$ ipython --no-banner

In [1]: import numpy as np

In [2]: np.set_printoptions(suppress=True, linewidth=160)

In [3]: E = np.load("block14.npy")

In [4]: print(E)
[[ 1.577  3.236  1.1   -2.292]
 [-7.144 10.033  9.142 -7.094]
 [ 3.132 -3.926 -2.826  2.474]
 [-0.636 -0.788  0.087  0.526]
 [ 1.833  2.879  0.562 -2.01 ]
 [-0.715  1.937  1.987 -1.592]
 [-0.048 -3.024 -2.805  2.564]
 [-6.612  8.345  8.024 -5.894]
 [-0.078  4.323  1.394 -2.897]
 [-3.485  5.693  3.782 -3.716]
 [-0.189  4.489  2.177 -3.242]
 [-0.791  3.466  2.379 -2.49 ]
 [-2.588 -2.373 -0.775  2.066]
 [ 3.969  1.156 -1.591 -1.021]
 [ 1.469 -1.188 -0.095  0.496]
 [-3.127 -0.505  1.307  0.666]
 [-5.284  8.678  7.422 -6.121]
 [-1.732  1.106 -0.02  -0.307]
 [ 1.297 -4.063 -4.153  3.224]
 [ 3.441 -3.992 -3.574  2.952]
 [-4.951 -0.547  1.97   0.637]
 [-2.054 -0.058  2.538 -0.424]
 [-1.786  3.21   4.355 -2.778]
 [ 3.887 -7.413 -5.051  5.042]]

In [5]: Ac = E - E.mean(axis=1)
ValueError: operands could not be broadcast together with shapes (24,4) (24,) 


In [6]: Ac = E - E.mean(axis=0)

In [7]: Uu, s, Vh = np.linalg.svd(Ac, full_matrices=False)

In [8]: print(np.abs(Uu[:, 0]).argmax())
1

In [9]: print(np.round(np.abs(Vh[-1]), 3))
[0.147 0.48  0.236 0.832]

In [10]: print(np.searchsorted(np.cumsum(s ** 2) / (s ** 2).sum(), 0.9) + 1)
2

In [11]: print(np.abs(Vh[0]).argmax())
1

In [12]: G = np.cov(E, rowvar=False)

In [13]: print(np.argwhere(np.triu(np.abs(np.corrcoef(E.T)) > 0.8, 1)))
[[0 2]
 [1 2]
 [1 3]
 [2 3]]

In [14]: print(G.round(3))
[[ 10.1    -9.342  -9.812   6.393]
 [ -9.342  19.357  14.914 -13.749]
 [ -9.812  14.914  13.459 -10.691]
 [  6.393 -13.749 -10.691   9.843]]

In [15]: print(np.round(np.median(E, axis=0), 3))
[-0.676  1.131  1.204 -0.722]
